$ python3 -q
>>> import numpy as np
>>> from numpy import linalg as LA
>>> np.set_printoptions(suppress=True, linewidth=100)
>>> rnd = lambda a: np.round(a, 2) + 0
>>> feats = np.load("out1.npy")
>>> print(feats)
[[3 2 1 0 2 3]
 [1 0 0 3 1 0]
 [0 2 0 0 2 0]]
>>> f = np.array([0, 0, 0])
>>> print(np.cross(feats[2, :3], feats[0, :3]))
[ 2  0 -6]
>>> print(np.array([np.convolve(row, f, "same") for row in feats]))
[[0 0 0 0 0 0]
 [0 0 0 0 0 0]
 [0 0 0 0 0 0]]
>>> vec = np.array([3, 3, 1, 2, 3, 2])
>>> h = np.maximum(feats @ vec, 0)
>>> print(feats * (h > 1e-9)[:, None])
[[3 2 1 0 2 3]
 [1 0 0 3 1 0]
 [0 2 0 0 2 0]]
>>> print(rnd(np.tanh(feats @ vec)))
[1. 1. 1.]
>>> print(np.maximum(feats @ (3 * vec), 0))
[84 36 36]
>>> print(h)
[28 12 12]
>>> F = np.load("sample18.npy")
>>> print(F)
[[ 0.99  2.07  1.95]
 [ 1.05  2.15  2.02]
 [ 0.99  1.99  1.94]
 [ 1.02  1.99  2.  ]
 [ 1.06  1.98  1.97]
 [ 1.05  2.08  1.97]
 [ 3.   -2.03  2.95]
 [ 3.05 -1.97  2.96]
 [ 3.01 -2.1   3.02]
 [ 2.96 -1.98  2.99]
 [ 3.02 -1.99  3.05]
 [ 2.99 -1.97  2.97]]
>>> idx = F[:, 1] > np.median(F[:, 1])
>>> f = F[idx].mean(axis=0) - F[~idx].mean(axis=0)
>>> print((((F - F.mean(axis=0)) @ f > 0) == idx).mean())
1.0
>>> print(idx.astype(int))
[1 1 1 1 1 1 0 0 0 0 0 0]
>>> other = F / np.sqrt((F ** 2).mean(axis=1, keepdims=True))
>>> print(LA.matrix_rank(F - F.mean(axis=1, keepdims=True)))
2
>>> print(LA.matrix_rank(other) == LA.matrix_rank(F))
True
>>> P = F @ LA.solve(F.T @ F, F.T)
>>> print(np.allclose(P @ P, P))
True
>>> print(rnd(np.diag(P)))
[0.17 0.2  0.19 0.28 0.18 0.26 0.19 0.57 0.31 0.25 0.22 0.17]
>>> print(rnd(P @ F[:, 1]))
[ 2.07  2.15  1.99  1.99  1.98  2.08 -2.03 -1.97 -2.1  -1.98 -1.99 -1.97]
>>> vec = np.array([0, 3, 2])
>>> target = F @ vec
>>> c, lr = np.zeros(3), 1 / LA.norm(F, 2) ** 2
>>> for i in range(60):
...     c -= lr * F.T @ (F @ c - target)
...     if i % 10 == 0: print(i, round(LA.norm(F @ c - target), 2))
... 
0 16.02
10 0.36
20 0.06
30 0.06
40 0.06
50 0.06
>>> print(rnd(LA.cond(F)))
125.09
>>> print(rnd(c))
[0.44 3.13 1.64]
>>> vec = np.array([0, -1, -1])
>>> print(rnd(F @ vec))
[-4.02 -4.17 -3.93 -3.99 -3.95 -4.05 -0.92 -0.99 -0.92 -1.01 -1.06 -1.  ]
>>> print(F * vec)
[[ 0.   -2.07 -1.95]
 [ 0.   -2.15 -2.02]
 [ 0.   -1.99 -1.94]
 [ 0.   -1.99 -2.  ]
 [ 0.   -1.98 -1.97]
 [ 0.   -2.08 -1.97]
 [ 0.    2.03 -2.95]
 [ 0.    1.97 -2.96]
 [ 0.    2.1  -3.02]
 [ 0.    1.98 -2.99]
 [ 0.    1.99 -3.05]
 [ 0.    1.97 -2.97]]
>>> print(rnd(F @ (2 * vec)))
[-8.04 -8.34 -7.86 -7.98 -7.9  -8.1  -1.84 -1.98 -1.84 -2.02 -2.12 -2.  ]
>>> print(rnd((F * vec).sum(axis=1)))
[-4.02 -4.17 -3.93 -3.99 -3.95 -4.05 -0.92 -0.99 -0.92 -1.01 -1.06 -1.  ]
>>> print(rnd(F @ np.ones(3)))
[5.01 5.22 4.92 5.01 5.01 5.1  3.92 4.04 3.93 3.97 4.08 3.99]
>>> print(F @ np.eye(3)[1])
[ 2.07  2.15  1.99  1.99  1.98  2.08 -2.03 -1.97 -2.1  -1.98 -1.99 -1.97]
>>> vec @ F
Traceback (most recent call last):
  File "<python-input-41>", line 1, in <module>
    vec @ F
    ~~~~^~~
ValueError: matmul: Input operand 1 has a mismatch in its core dimension 0, with gufunc signature (n?,k),(k,m?)->(n?,m?) (size 12 is different from 3)
>>> W0 = np.load("dump.npy")
>>> print(W0)
[[ 15  -6  27  30 -12  54]
 [ 12  18   9  24  36  18]
 [ -9   6  12 -18  12  24]
 [ 25 -10  45  10  -4  18]
 [ 20  30  15   8  12   6]
 [-15  10  20  -6   4   8]]
>>> f, v = W0[0], W0[2]
>>> print(f @ f)
4950
>>> pr = (f @ v) / (f @ f) * f
>>> print(np.outer(f, v))
[[-135   90  180 -270  180  360]
 [  54  -36  -72  108  -72 -144]
 [-243  162  324 -486  324  648]
 [-270  180  360 -540  360  720]
 [ 108  -72 -144  216 -144 -288]
 [-486  324  648 -972  648 1296]]
>>> print(rnd(LA.norm(f + v) ** 2 + LA.norm(f - v) ** 2))
12510.0
>>> print(rnd(v - pr))
[-11.32   6.93   7.83 -22.64  13.85  15.65]
>>> print(rnd((v - pr) @ f))
0.0
>>> other = W0[0, 0] * W0[1:] - np.outer(W0[1:, 0], W0[0])
>>> print(other)
[[    0   342  -189     0   684  -378]
 [    0    36   423     0    72   846]
 [    0     0     0  -600   240 -1080]
 [    0   570  -315  -480   420  -990]
 [    0    60   705   360  -120   930]]
>>> print(np.flatnonzero(~other.round(6).any(axis=1)))
[]
>>> print(rnd(W0[:, 0] / W0[0, 0]))
[ 1.    0.8  -0.6   1.67  1.33 -1.  ]
>>> print(LA.matrix_rank(other), LA.matrix_rank(W0))
5 6
>>> f = np.array([2, 1, 2, 1, 0, -1])
>>> other = W0 + np.outer(f, np.eye(6)[5])
>>> print(LA.matrix_rank(other - W0))
1
>>> rng = np.random.default_rng(88854)
>>> idx = rng.permutation(6)
>>> print(idx)
[4 1 0 3 2 5]
>>> other = W0[idx][:, idx]
>>> print(other)
[[ 12  30  20   8  15   6]
 [ 36  18  12  24   9  18]
 [-12  -6  15  30  27  54]
 [ -4 -10  25  10  45  18]
 [ 12   6  -9 -18  12  24]
 [  4  10 -15  -6  20   8]]
>>> print(np.allclose(other, W0))
False
>>> O, Rm = LA.qr(W0)
>>> print(rnd(abs(Rm[0, 0])), rnd(LA.norm(W0[:, 0])))
41.23 41.23
>>> m1 = np.loadtxt("run18.csv", delimiter=",")
>>> print(m1)
[[-3.  0. -7.]
 [ 0. -6.  0.]
 [-9.  0.  4.]]
>>> print(np.trace(m1))
-5.0
>>> print(rnd(LA.det(m1)))
450.0
>>> print((m1 + m1.T) / 2)
[[-3.  0. -8.]
 [ 0. -6.  0.]
 [-8.  0.  4.]]
>>> print(rnd(np.abs(LA.eigvals(m1)).max()))
9.17
>>> print(rnd(np.sort(np.abs(LA.eigvals(m1)))))
[6.   8.17 9.17]
>>> print(np.allclose(m1 @ m1.T, m1.T @ m1))
False
>>> vec = np.array([4, 1, 2])
>>> target = m1 @ vec
>>> print(target)
[-26.  -6. -28.]
>>> print(rnd(LA.solve(m1, target + m1[:, 0])))
[5. 1. 2.]
>>> print(rnd(LA.solve(m1, target)))
[4. 1. 2.]
>>> print(rnd(LA.solve(m1.T, m1[0])))
[1. 0. 0.]
>>> data = np.loadtxt("data.csv", delimiter=",")
>>> print(rnd(data))
[[ 2.08  7.04 -2.98 -2.46  0.   -3.13]
 [-1.97 -1.6  -4.12 -4.45 -3.94  4.08]
 [ 5.66 -3.37 -5.11  4.5   0.47 -1.65]]
>>> Uu, sigma, VT = LA.svd(data, full_matrices=False)
>>> print(rnd(np.sqrt((sigma ** 2).sum())), rnd(LA.norm(data)))
15.7 15.7
>>> print(rnd(np.abs(VT[0])))
[0.59 0.22 0.25 0.61 0.23 0.34]
>>> print(rnd(sigma / sigma[0]))
[1.   0.9  0.81]
>>> print(rnd(sigma))
[10.   9.   8.1]
>>> print(rnd(Uu.T @ Uu))
[[1. 0. 0.]
 [0. 1. 0.]
 [0. 0. 1.]]
>>> f, v = data[2], data[0]
>>> print(rnd(f @ v))
-2.68
>>> print(rnd(f @ f))
92.75
>>> pr = (f @ v) / (f @ f) * f
>>> print(LA.matrix_rank(np.outer(f, v)))
1
>>> print(rnd((v - pr) @ f))
0.0
>>> print(rnd(LA.norm(f + v) ** 2 + LA.norm(f - v) ** 2))
342.62
>>> vec = np.array([-2, 0, 3, 2, 3, -1])
>>> h = np.maximum(data @ vec, 0)
>>> print(np.flatnonzero(h > 1e-9))
[]
>>> C2 = data.T @ data
>>> print((data @ data.T).shape)
(3, 3)
>>> J = np.array([[5, 4, 9, -2],
...     [8, 7, 8, -1],
...     [12, 1, 6, 1],
...     [-12, 2, -15, 2],
...     [11, -1, 17, -3]])
>>> print(J)
[[  5   4   9  -2]
 [  8   7   8  -1]
 [ 12   1   6   1]
 [-12   2 -15   2]
 [ 11  -1  17  -3]]
>>> print(rnd(LA.norm(J[0] - J[1])))
4.47
>>> print(rnd(LA.norm(J, "nuc")))
49.13
>>> print(LA.matrix_rank(J, rtol=0.1))
3
>>> print(rnd(LA.norm(J, 2) / LA.norm(J)))
0.96
>>> print(np.argsort(-LA.norm(J, axis=0).round(6), kind="stable")[:3])
[2 0 1]
>>> Uu, sigma, VT = LA.svd(J)
>>> evecs = VT[:(sigma > 1e-8).sum()]
>>> vec = J[1] + 4 * J[4] + rng.integers(2) * np.eye(4)[0]
>>> print(vec)
[ 53.   3.  76. -13.]
>>> print(LA.matrix_rank(np.vstack([J, vec])))
4
>>> print(rnd(evecs.T @ evecs))
[[ 0.94  0.01  0.08  0.22]
 [ 0.01  1.   -0.01 -0.04]
 [ 0.08 -0.01  0.9  -0.29]
 [ 0.22 -0.04 -0.29  0.16]]
>>> Uu, sigma, VT = LA.svd(J)
>>> print(rnd(sigma))
[34.21  8.29  6.63  0.  ]
>>> print(np.argmax(sigma[:-1] / (sigma[1:] + 1e-6)) + 1)
3
>>> other = Uu[:, :3] @ np.diag(sigma[:3]) @ VT[:3]
>>> print(LA.matrix_rank(other))
3
>>> print(rnd(LA.norm(J - other, 2)), rnd(sigma[3]))
0.0 0.0
>>> print(np.allclose(J[:-1].T @ LA.lstsq(J[:-1].T, J[-1])[0], J[-1]))
True
>>> print(rnd(np.trace(LA.pinv(J) @ J)))
3.0
>>> print(rnd(J @ LA.pinv(J) @ J))
[[  5.   4.   9.  -2.]
 [  8.   7.   8.  -1.]
 [ 12.   1.   6.   1.]
 [-12.   2. -15.   2.]
 [ 11.  -1.  17.  -3.]]
>>> mat = np.loadtxt("a.csv", delimiter=",")
>>> print(mat)
[[ 0. -2.  1.  0.]
 [ 2. -2. -2.  0.]
 [-2.  2. -2.  0.]
 [ 0.  0.  0. -1.]]
>>> other = LA.inv(mat)
>>> print((np.abs(other) > 1e-9).astype(int))
[[1 1 1 0]
 [1 1 1 0]
 [0 1 1 0]
 [0 0 0 1]]
>>> print(rnd(LA.det(mat) * LA.det(other)))
1.0
>>> print(rnd(LA.inv(other)))
[[ 0. -2.  1.  0.]
 [ 2. -2. -2.  0.]
 [-2.  2. -2.  0.]
 [ 0.  0.  0. -1.]]
>>> W1 = np.array([[3, 3, 0], [1, 0, 1], [2, 0, 0], [0, 1, 0]])
>>> c = np.array([8, 0, 7])
>>> hid = np.maximum(mat @ W1 + c, 0)
>>> print((hid > 0).astype(int))
[[1 0 1]
 [1 1 1]
 [0 0 1]
 [1 0 1]]
>>> print(LA.matrix_rank(hid))
3
>>> print(hid)
[[8. 0. 5.]
 [8. 6. 5.]
 [0. 0. 9.]
 [8. 0. 7.]]
>>> basis = np.array([[1, -7], [-9, 1], [-1, 1]])
>>> print((hid @ basis).round(6).argmax(axis=1))
[0 1 1 0]
>>> print(hid @ basis)
[[  3. -51.]
 [-51. -45.]
 [ -9.   9.]
 [  1. -49.]]
>>> O = mat.astype(float).copy()
>>> for j in range(4):
...     O[:, j] -= O[:, :j] @ (O[:, :j].T @ O[:, j])
...     O[:, j] /= LA.norm(O[:, j])
... 
>>> print(rnd(O.T @ O))
[[1. 0. 0. 0.]
 [0. 1. 0. 0.]
 [0. 0. 1. 0.]
 [0. 0. 0. 1.]]
>>> print(rnd(O.T @ mat))
[[ 2.83 -2.83  0.    0.  ]
 [ 0.    2.   -1.    0.  ]
 [ 0.    0.    2.83  0.  ]
 [ 0.    0.    0.    1.  ]]
>>> other = mat / np.sqrt((mat ** 2).mean(axis=1, keepdims=True))
>>> print(rnd(other[2]))
[-1.15  1.15 -1.15  0.  ]
>>> print(np.allclose(mat, mat.T))
False
>>> print(rnd(np.abs(LA.eigvals(mat)).max()))
3.19
>>> print(mat @ mat)
[[-6.  6.  2.  0.]
 [ 0. -4. 10.  0.]
 [ 8. -4. -2.  0.]
 [ 0.  0.  0.  1.]]
>>> other = np.array([[2, -2, -2, 0, -2],
...     [-1, -1, -1, -1, 2],
...     [-1, 0, 1, -1, -1],
...     [1, -1, 1, -2, 0],
...     [2, 1, 0, 2, 1]])
>>> basis = np.array([[2]])
>>> A = np.block([[other, np.zeros((5, 1))], [np.zeros((1, 5)), basis]])
>>> print(A)
[[ 2. -2. -2.  0. -2.  0.]
 [-1. -1. -1. -1.  2.  0.]
 [-1.  0.  1. -1. -1.  0.]
 [ 1. -1.  1. -2.  0.  0.]
 [ 2.  1.  0.  2.  1.  0.]
 [ 0.  0.  0.  0.  0.  2.]]
>>> print(LA.matrix_rank(A, rtol=0.1))
5
>>> print(np.argsort(-LA.norm(A, axis=0).round(6), kind="stable")[:3])
[0 3 4]
>>> print(round(np.log10(LA.cond(A))))
2
>>> vec = np.array([2, -2, 1, 1, -1, -1])
>>> target = A @ vec
>>> c, lr = np.zeros(6), 1 / LA.norm(A, 2) ** 2
>>> for i in range(30):
...     c -= lr * A.T @ (A @ c - target)
...     if i % 10 == 0: print(i, round(LA.norm(A @ c - target), 2))
... 
0 2.66
10 0.2
20 0.16
>>> print(rnd(LA.cond(A)))
51.64
